$ python3 -q
>>> import numpy as np
>>> np.set_printoptions(suppress=True, linewidth=200)
>>> def tidy(a):
...     return np.round(a, 3) + 0
... 
>>> feats = np.loadtxt("a.csv", delimiter=",")
>>> print(tidy(feats))
[[ 0.699 -0.301 -0.181 -0.542 -0.301 -0.06 ]
 [-0.301  0.699 -0.181 -0.542 -0.301 -0.06 ]
 [-0.181 -0.181  0.892 -0.325 -0.181 -0.036]
 [-0.542 -0.542 -0.325  0.024 -0.542 -0.108]
 [-0.301 -0.301 -0.181 -0.542  0.699 -0.06 ]
 [-0.06  -0.06  -0.036 -0.108 -0.06   0.988]]
>>> # symmetric, so the eigenvalues are real
>>> tidy(np.abs(np.linalg.eigvals(feats)).max())
np.float64(1.0)
>>> print(np.allclose(feats, feats.T))
True
>>> tidy(np.linalg.matrix_power(feats, 4))
array([[1., 0., 0., 0., 0., 0.],
       [0., 1., 0., 0., 0., 0.],
       [0., 0., 1., 0., 0., 0.],
       [0., 0., 0., 1., 0., 0.],
       [0., 0., 0., 0., 1., 0.],
       [0., 0., 0., 0., 0., 1.]])
>>> tidy(np.linalg.det(feats))
np.float64(-1.0)
>>> tidy((feats + feats.T) / 2)
array([[ 0.699, -0.301, -0.181, -0.542, -0.301, -0.06 ],
       [-0.301,  0.699, -0.181, -0.542, -0.301, -0.06 ],
       [-0.181, -0.181,  0.892, -0.325, -0.181, -0.036],
       [-0.542, -0.542, -0.325,  0.024, -0.542, -0.108],
       [-0.301, -0.301, -0.181, -0.542,  0.699, -0.06 ],
       [-0.06 , -0.06 , -0.036, -0.108, -0.06 ,  0.988]])
>>> A2 = np.linalg.inv(feats)
>>> print(tidy(np.linalg.inv(A2)))
[[ 0.699 -0.301 -0.181 -0.542 -0.301 -0.06 ]
 [-0.301  0.699 -0.181 -0.542 -0.301 -0.06 ]
 [-0.181 -0.181  0.892 -0.325 -0.181 -0.036]
 [-0.542 -0.542 -0.325  0.024 -0.542 -0.108]
 [-0.301 -0.301 -0.181 -0.542  0.699 -0.06 ]
 [-0.06  -0.06  -0.036 -0.108 -0.06   0.988]]
>>> tidy(np.linalg.slogdet(feats)[0])
np.float64(-1.0)
>>> vec = np.array([-1, 4, 2, 2, 3, -1])
>>> h = np.maximum(feats @ vec, 0)
>>> print(tidy(feats * (h > 1e-9)[:, None]))
[[ 0.     0.     0.     0.     0.     0.   ]
 [-0.301  0.699 -0.181 -0.542 -0.301 -0.06 ]
 [-0.181 -0.181  0.892 -0.325 -0.181 -0.036]
 [ 0.     0.     0.     0.     0.     0.   ]
 [ 0.     0.     0.     0.     0.     0.   ]
 [ 0.     0.     0.     0.     0.     0.   ]]
>>> tidy(np.tanh(feats @ vec))
array([-1.   ,  0.668,  0.084, -0.999, -0.19 , -0.927])
>>> tidy(np.maximum(feats @ vec, 0) - np.maximum(-feats @ vec, 0))
array([-4.193,  0.807,  0.084, -3.747, -0.193, -1.639])
>>> tidy(feats.T @ h)
array([-0.258,  0.549, -0.071, -0.465, -0.258, -0.052])
>>> tidy(h)
array([0.   , 0.807, 0.084, 0.   , 0.   , 0.   ])
>>> W = np.array([[-1, 1], [0, -8], [-1, 4], [1, 0], [-1, -7], [-4, 6]])
>>> coef = np.array([0, 1])
>>> H = np.maximum(feats @ W + coef, 0)
>>> np.linalg.matrix_rank(H)
np.int64(2)
>>> C = np.array([[2, 0], [1, 2]])
>>> (H @ C).round(6).argmax(axis=1)
array([1, 0, 1, 1, 0, 1])
>>> C2 = feats.T @ feats
>>> print(np.allclose(C2, C2.T))
True
>>> tidy(np.linalg.eigvalsh(C2)[::-1])
array([1., 1., 1., 1., 1., 1.])
>>> (feats @ feats.T).shape
(6, 6)
>>> print(tidy(C2))
[[1. 0. 0. 0. 0. 0.]
 [0. 1. 0. 0. 0. 0.]
 [0. 0. 1. 0. 0. 0.]
 [0. 0. 0. 1. 0. 0.]
 [0. 0. 0. 0. 1. 0.]
 [0. 0. 0. 0. 0. 1.]]
>>> np.linalg.matrix_rank(C2)
np.int64(6)
>>> m1 = np.loadtxt("w.csv", delimiter=",")
>>> tidy(m1)
array([[1.   , 0.   , 0.   , 0.   ],
       [0.333, 0.333, 0.   , 0.333],
       [0.   , 0.   , 1.   , 0.   ],
       [0.   , 0.   , 0.5  , 0.5  ]])
>>> rng = np.random.default_rng(752880)
>>> idx = rng.permutation(4)
>>> A2 = m1[:, idx] * rng.choice([-1, 1], 4)
>>> print(tidy(A2))
[[ 0.     0.     1.     0.   ]
 [-0.333 -0.333  0.333  0.   ]
 [ 0.     0.     0.     1.   ]
 [ 0.    -0.5    0.     0.5  ]]
>>> left, _, Vt = np.linalg.svd(m1.T @ A2)
>>> tidy(np.linalg.lstsq(m1, A2)[0])
array([[ 0.,  0.,  1.,  0.],
       [-1.,  0.,  0.,  0.],
       [ 0.,  0.,  0.,  1.],
       [ 0., -1.,  0.,  0.]])
>>> idx
array([1, 3, 0, 2])
>>> print(tidy(left @ Vt))
[[ 0.  0.  1.  0.]
 [-1.  0.  0.  0.]
 [ 0.  0.  0.  1.]
 [ 0. -1.  0.  0.]]
>>> vec = np.array([-2, 0, 0, 1])
>>> h = np.maximum(m1 @ vec, 0)
>>> np.flatnonzero(h > 1e-9)
array([3])
>>> tidy(np.maximum(m1 @ vec, 0) - np.maximum(-m1 @ vec, 0))
array([-2.   , -0.333,  0.   ,  0.5  ])
>>> h
array([0. , 0. , 0. , 0.5])
>>> tidy(np.tanh(m1 @ vec))
array([-0.964, -0.322,  0.   ,  0.462])
>>> idx = rng.integers(0, 3, 5)
>>> mat = (idx[:, None] == idx) * -3 + np.eye(5)
>>> mat
array([[-2., -3.,  0.,  0., -3.],
       [-3., -2.,  0.,  0., -3.],
       [ 0.,  0., -2.,  0.,  0.],
       [ 0.,  0.,  0., -2.,  0.],
       [-3., -3.,  0.,  0., -2.]])
>>> vals, V = np.linalg.eig(mat)
>>> print(tidy(np.sort(np.linalg.eigvals(np.linalg.inv(mat)))))
[-0.5   -0.5   -0.125  1.     1.   ]
>>> print(tidy(mat @ V[:, 0] - vals[0] * V[:, 0]))
[0. 0. 0. 0. 0.]
>>> tidy(np.prod(vals))
np.float64(-32.0)
>>> tidy(np.linalg.det(mat.T))
np.float64(-32.0)
>>> print(tidy(np.linalg.det(mat[::-1])))
-32.0
>>> tidy(np.linalg.det(2 * mat)), tidy(np.linalg.det(mat))
(np.float64(-1024.0), np.float64(-32.0))
>>> tidy(np.linalg.eigvals(mat))
array([ 1., -8.,  1., -2., -2.])
>>> tidy(np.sort(np.abs(np.linalg.eigvals(mat))))
array([1., 1., 2., 2., 8.])
>>> np.allclose(mat @ mat.T, mat.T @ mat)
True
>>> mat @ mat
array([[22., 21.,  0.,  0., 21.],
       [21., 22.,  0.,  0., 21.],
       [ 0.,  0.,  4.,  0.,  0.],
       [ 0.,  0.,  0.,  4.,  0.],
       [21., 21.,  0.,  0., 22.]])
>>> tidy(np.linalg.det(mat))
np.float64(-32.0)
>>> (mat + mat.T) / 2
array([[-2., -3.,  0.,  0., -3.],
       [-3., -2.,  0.,  0., -3.],
       [ 0.,  0., -2.,  0.,  0.],
       [ 0.,  0.,  0., -2.,  0.],
       [-3., -3.,  0.,  0., -2.]])
>>> A2 = np.array([[1, 1], [5, 3]])
>>> C = np.array([[7, 9, 1], [2, 3, 4], [7, 4, 0]])
>>> M = np.kron(A2, C)
>>> M
array([[ 7,  9,  1,  7,  9,  1],
       [ 2,  3,  4,  2,  3,  4],
       [ 7,  4,  0,  7,  4,  0],
       [35, 45,  5, 21, 27,  3],
       [10, 15, 20,  6,  9, 12],
       [35, 20,  0, 21, 12,  0]])
>>> A2 = M / np.sqrt((M ** 2).mean(axis=1, keepdims=True))
>>> print(np.linalg.matrix_rank(M - M.mean(axis=1, keepdims=True)))
5
>>> tidy(A2[5])
array([1.824, 1.042, 0.   , 1.094, 0.625, 0.   ])
>>> print(tidy(np.linalg.norm(A2, axis=1)))
[2.449 2.449 2.449 2.449 2.449 2.449]
>>> A = np.load("data.npy")
>>> A
array([[-0.749, -1.992, -1.539,  0.969],
       [-1.992, -0.7  , -0.271, -1.477],
       [-1.539, -0.271,  0.571,  2.007],
       [ 0.969, -1.477,  2.007, -2.122]])
>>> # symmetric
>>> tidy(np.linalg.norm(A, 2))
np.float64(4.0)
>>> print(tidy(np.linalg.norm(A) ** 2 / np.linalg.norm(A, 2) ** 2))
2.063
>>> tidy(np.linalg.norm(A, "nuc"))
np.float64(11.0)
>>> np.linalg.norm(A, axis=1).argmax()
np.int64(3)
>>> vals, V = np.linalg.eig(A)
>>> tidy(A @ V[:, 0] - vals[0] * V[:, 0])
array([0., 0., 0., 0.])
>>> tidy(np.prod(vals))
np.float64(47.992)
>>> K = np.load("test9.npy")
>>> K
array([[ 1, -1, -1,  1,  1, -1, -1,  1],
       [ 1,  1,  1,  1, -1, -1, -1, -1],
       [ 1,  1, -1, -1, -1, -1,  1,  1],
       [ 1,  1,  1,  1,  1,  1,  1,  1]])
>>> tidy(np.linalg.norm(K[3], 1)), tidy(np.linalg.norm(K[3], np.inf))
(np.float64(8.0), np.float64(1.0))
>>> tidy(np.linalg.norm(K, 2))
np.float64(2.828)
>>> tidy(np.linalg.norm(K, axis=0))
array([2., 2., 2., 2., 2., 2., 2., 2.])
>>> tidy(np.linalg.norm(K[3] - K[0]))
np.float64(4.0)
>>> tidy(np.linalg.norm(K, 1)), tidy(np.linalg.norm(K, np.inf))
(np.float64(4.0), np.float64(8.0))
>>> tidy(np.linalg.norm(K, axis=1))
array([2.828, 2.828, 2.828, 2.828])
>>> theta = np.radians(72)
>>> R = np.eye(8)
>>> R[3, 3] = R[0, 0] = np.cos(theta)
>>> R[3, 0], R[0, 3] = -np.sin(theta), np.sin(theta)
>>> tidy(R)
array([[ 0.309,  0.   ,  0.   ,  0.951,  0.   ,  0.   ,  0.   ,  0.   ],
       [ 0.   ,  1.   ,  0.   ,  0.   ,  0.   ,  0.   ,  0.   ,  0.   ],
       [ 0.   ,  0.   ,  1.   ,  0.   ,  0.   ,  0.   ,  0.   ,  0.   ],
       [-0.951,  0.   ,  0.   ,  0.309,  0.   ,  0.   ,  0.   ,  0.   ],
       [ 0.   ,  0.   ,  0.   ,  0.   ,  1.   ,  0.   ,  0.   ,  0.   ],
       [ 0.   ,  0.   ,  0.   ,  0.   ,  0.   ,  1.   ,  0.   ,  0.   ],
       [ 0.   ,  0.   ,  0.   ,  0.   ,  0.   ,  0.   ,  1.   ,  0.   ],
       [ 0.   ,  0.   ,  0.   ,  0.   ,  0.   ,  0.   ,  0.   ,  1.   ]])
>>> A2 = K @ R.T
>>> np.allclose(K @ K.T, A2 @ A2.T)
True
>>> print(tidy(np.abs(A2 - K).max(axis=0)))
[1.642 0.    0.    1.642 0.    0.    0.    0.   ]
>>> tidy(np.linalg.svd(K, compute_uv=False)), tidy(np.linalg.svd(A2, compute_uv=False))
(array([2.828, 2.828, 2.828, 2.828]), array([2.828, 2.828, 2.828, 2.828]))
>>> print(tidy(np.linalg.det(R)), tidy(np.trace(R)))
1.0 6.618
>>> left, s, Vt = np.linalg.svd(K, full_matrices=False)
>>> np.allclose(left * s @ Vt, K)
True
>>> tidy(np.cumsum(s ** 2) / np.sum(s ** 2))
array([0.25, 0.5 , 0.75, 1.  ])
>>> print(tidy(left.T @ K @ Vt.T))
[[2.828 0.    0.    0.   ]
 [0.    2.828 0.    0.   ]
 [0.    0.    2.828 0.   ]
 [0.    0.    0.    2.828]]
>>> tidy(s / s[0])
array([1., 1., 1., 1.])
>>> tidy(Vt @ Vt.T)
array([[1., 0., 0., 0.],
       [0., 1., 0., 0.],
       [0., 0., 1., 0.],
       [0., 0., 0., 1.]])
>>> tidy(s)
array([2.828, 2.828, 2.828, 2.828])
>>> vec = np.array([-2, -1, 1, -2, -2, -1, 2, -1])
>>> (K * vec).sum(axis=1)
array([-8, -2,  2, -6])
>>> X = np.loadtxt("case18.csv", delimiter=",")
>>> print(X)
[[  9.981  -2.632  12.742  -7.632   8.534]
 [ -3.664 -18.545  -0.914  -6.461  -0.257]
 [  0.115   3.855  -2.129  17.131  -9.335]
 [ -2.851  -0.371  -0.75   -9.763  17.201]
 [ -0.425  12.429 -13.9     4.976  -5.233]
 [  4.686  -5.645  10.959 -14.223   4.875]
 [  7.163 -14.759   9.308  -6.642   0.341]
 [  0.368   6.813 -15.966   8.69    4.799]
 [ -0.404 -15.602  12.274   0.338   2.377]
 [ 11.345  11.824  10.177  -5.22    0.816]
 [ 10.433  -2.505 -13.48   -9.94    2.091]
 [  0.459  18.071   4.129  -1.42    7.359]
 [ -6.001 -10.747 -10.429  -7.288  -9.306]
 [  0.096 -11.396 -11.926   5.672  -9.784]
 [-12.515   2.676   5.542  12.012   7.823]
 [-10.287  13.612  -3.948  -9.372  -2.337]
 [  8.939  11.595   6.352 -11.983   1.307]
 [-11.217   3.414   0.739  14.005  -8.115]
 [-16.432   0.416  -4.951   8.84   -5.211]
 [-10.246 -12.929  -8.67   -6.036   4.032]
 [ 15.792  -1.72    4.965  10.96    1.7  ]
 [  3.851   2.131 -16.481 -10.213  -2.166]
 [  8.737  16.35    4.16    5.925  -1.985]
 [ -4.311   5.029 -18.641  -2.859   0.68 ]
 [-11.278  -3.788 -15.689   1.668  -3.089]
 [ -8.651   1.868  13.799  -9.477   6.438]
 [ -2.711 -12.035  -9.384 -10.761  -6.629]]
>>> tidy(X.sum(axis=0))
array([-19.028,  -2.591, -52.112, -39.073,   6.926])
>>> X.shape
(27, 5)
>>> np.linalg.matrix_rank(X)
np.int64(5)
>>> X[:, 5]
Traceback (most recent call last):
  File "<python-input-115>", line 1, in <module>
    X[:, 5]
    ~^^^^^^
IndexError: index 5 is out of bounds for axis 1 with size 5
>>> print(np.unravel_index(np.abs(X).argmax(), X.shape))
(np.int64(23), np.int64(2))
>>> tidy(np.linalg.norm(X))
np.float64(103.923)
